>>> import numpy as np
>>> from numpy import linalg as LA
>>> np.set_printoptions(precision=3, suppress=True, linewidth=160, legacy="1.25")
>>> W2 = np.array([[0, -2, 2, 2, 0, 1, -2, -1, 1, -2],
...     [0, 0, 0, 2, 1, -1, -1, 2, 2, -1],
...     [-2, 0, -1, -1, 0, -2, -1, 1, 0, -1],
...     [0, 1, -1, 2, -1, 0, 2, -2, -2, -2],
...     [2, 0, 2, 1, -1, -2, -2, -2, -2, 0],
...     [2, -2, -1, -2, -1, 0, 2, -2, -2, 2],
...     [-2, -2, 0, -1, -2, 1, 1, -1, 1, 0],
...     [1, 2, 0, 0, 1, 0, 0, 0, -2, 2],
...     [-1, 1, -1, 0, -1, -1, 0, 1, -1, 0],
...     [1, 0, 2, 1, -2, 0, -1, 0, -2, -1]])
>>> rng = np.random.default_rng(64)
>>> data = (rng.random((38, 10)) < 0.25) @ W2
>>> data
array([[ 0, -1, -1, -2, -4, -3,  0,  0, -5,  0],
       [ 0,  1, -1,  2, -1,  0,  2, -2, -2, -2],
       [ 4,  1,  0,  1, -3,  0,  3, -4, -8,  1],
       [-2, -2,  0,  1, -1,  0,  0,  1,  3, -1],
       [ 1, -1, -1, -2, -3, -5, -1, -2, -5,  1],
       [-2, -2,  0, -1, -2,  1,  1, -1,  1,  0],
       [ 2, -2, -1, -2, -1,  0,  2, -2, -2,  2],
       [ 0,  0,  0,  0,  0,  0,  0,  0,  0,  0],
       [ 1,  2,  0,  0,  1,  0,  0,  0, -2,  2],
       [ 0,  0,  0,  0,  0,  0,  0,  0,  0,  0],
       [-2,  0, -1,  1,  1, -3, -2,  3,  2, -2],
       [ 0, -1, -1, -2, -4, -3,  0,  0, -5,  0],
       [ 3,  0,  4,  2, -3, -2, -3, -2, -4, -1],
       [ 3,  0,  4,  3,  0, -1, -4, -3, -3,  0],
       [ 4, -2,  1, -1, -2, -2,  0, -4, -4,  2],
       [ 4, -2,  1,  1, -1, -3, -1, -2, -2,  1],
       [ 1,  0,  2,  1, -2,  0, -1,  0, -2, -1],
       [ 2, -2,  4,  3, -1, -1, -4, -3, -1, -2],
       [-1,  1, -1,  0, -1, -1,  0,  1, -1,  0],
       [ 3,  0,  4,  4, -2, -3, -4,  0, -2, -2],
       [ 0,  0,  0,  2,  1, -1, -1,  2,  2, -1],
       [ 2,  3,  1,  1, -1, -3, -2, -1, -5,  2],
       [-2, -3, -3,  0, -3, -2,  3, -2, -1, -2],
       [-1,  1, -1,  0, -1, -1,  0,  1, -1,  0],
       [ 3, -2,  1,  1, -2, -1,  0,  0, -2,  0],
       [-1, -2,  2,  0, -4,  1,  0, -1, -1, -1],
       [ 0,  0,  0,  2,  1, -1, -1,  2,  2, -1],
       [ 1,  0,  2,  2,  1,  1, -2, -1, -1,  0],
       [ 0, -2,  2,  0, -3, -1, -1, -3, -1,  0],
       [ 3, -2,  1,  1, -2, -1,  0,  0, -2,  0],
       [ 1,  2,  0,  2,  2, -1, -1,  2,  0,  1],
       [-2, -2,  1, -1, -3, -3, -2, -2, -1, -1],
       [ 1,  2,  0,  2,  2, -1, -1,  2,  0,  1],
       [ 2,  0,  2,  3,  0, -3, -3,  0,  0, -1],
       [ 2,  1,  3,  2, -4, -3, -3, -1, -5, -1],
       [ 1, -2, -1, -3, -2,  1,  3, -3, -3,  4],
       [ 0, -6,  1, -1, -3,  2,  1, -4,  0,  0],
       [-1,  1,  0,  2, -1, -6, -4,  2, -1, -2]])
>>> G = data.T @ data
>>> np.trace(G), (data ** 2).sum()
(1524, 1524)
>>> LA.eigvalsh(G)[::-1]
array([656.228, 361.114, 181.435, 172.554,  59.919,  46.882,  30.154,   9.278,   6.007,   0.429])
>>> G
array([[ 144,   -4,   76,   51,  -43,  -48,  -44,  -72, -138,   30],
       [  -4,  123,  -13,   32,   82,   -1,  -22,   74,   11,    7],
       [  76,  -13,  118,   75,  -41,  -31, -100,  -48,  -56,  -22],
       [  51,   32,   75,  116,   14,  -45,  -91,   15,   -7,  -48],
       [ -43,   82,  -41,   14,  177,   82,   11,  100,  167,   12],
       [ -48,   -1,  -31,  -45,   82,  173,   97,    8,  121,   26],
       [ -44,  -22, -100,  -91,   11,   97,  152,  -14,   28,   43],
       [ -72,   74,  -48,   15,  100,    8,  -14,  149,  130,  -25],
       [-138,   11,  -56,   -7,  167,  121,   28,  130,  302,  -37],
       [  30,    7,  -22,  -48,   12,   26,   43,  -25,  -37,   70]])
>>> np.allclose(G, G.T)
True
>>> A = np.load("case11.npy")
>>> A
array([[ 1.993,  1.99 , -9.027,  0.01 ],
       [ 2.01 ,  2.021, -9.019,  0.004],
       [ 2.023,  1.986, -9.   , -0.022],
       [ 1.977,  2.013, -8.983, -0.026],
       [ 1.961,  2.001, -8.978, -0.015],
       [ 1.969,  2.008, -9.025, -0.019],
       [ 1.995,  1.957, -9.043,  0.024],
       [ 1.985,  1.987, -9.024, -0.022],
       [ 2.012,  1.994, -9.051,  0.001],
       [ 2.009,  2.007, -8.974,  0.032],
       [ 2.025,  1.983, -9.016,  0.049],
       [-3.997, -4.006,  6.018, -1.979],
       [-3.989, -4.006,  6.   , -2.008],
       [-4.009, -3.961,  6.019, -2.015],
       [-4.   , -4.039,  5.983, -2.004],
       [-3.978, -3.999,  6.009, -1.992],
       [-4.02 , -3.95 ,  6.008, -1.998],
       [-3.953, -4.017,  5.989, -1.977],
       [-3.989, -3.986,  6.003, -2.017],
       [-4.007, -3.998,  5.988, -2.026],
       [-4.023, -3.997,  5.976, -1.992],
       [-3.977, -3.999,  6.034, -1.999],
       [-1.991,  0.016, -1.996,  0.997],
       [-2.026, -0.009, -1.999,  0.995],
       [-2.005, -0.042, -1.992,  0.991],
       [-2.001, -0.006, -1.962,  0.975],
       [-1.997,  0.   , -2.012,  1.   ],
       [-2.021,  0.008, -2.004,  0.968],
       [-2.036, -0.006, -2.021,  1.049],
       [-2.013, -0.016, -2.006,  0.978],
       [-1.986,  0.04 , -2.009,  0.989],
       [-1.977, -0.03 , -1.998,  0.974],
       [-2.005,  0.   , -2.065,  1.002]])
>>> G = np.cov(A, rowvar=False)
>>> round(float(np.corrcoef(A[:, 2], A[:, 0])[0, 1]), 3)
-0.974
>>> A.std(axis=0)
array([2.491, 2.491, 6.135, 1.245])
>>> np.argsort(-A.std(axis=0).round(6), kind="stable")
array([2, 0, 1, 3])
>>> np.round(LA.eigvalsh(G)[::-1], 3) + 0
array([51.881,  1.324,  0.001,  0.   ])
>>> np.argwhere(np.triu(np.abs(np.corrcoef(A.T)) > 0.8, 1))
array([[0, 1],
       [0, 2],
       [1, 2]])
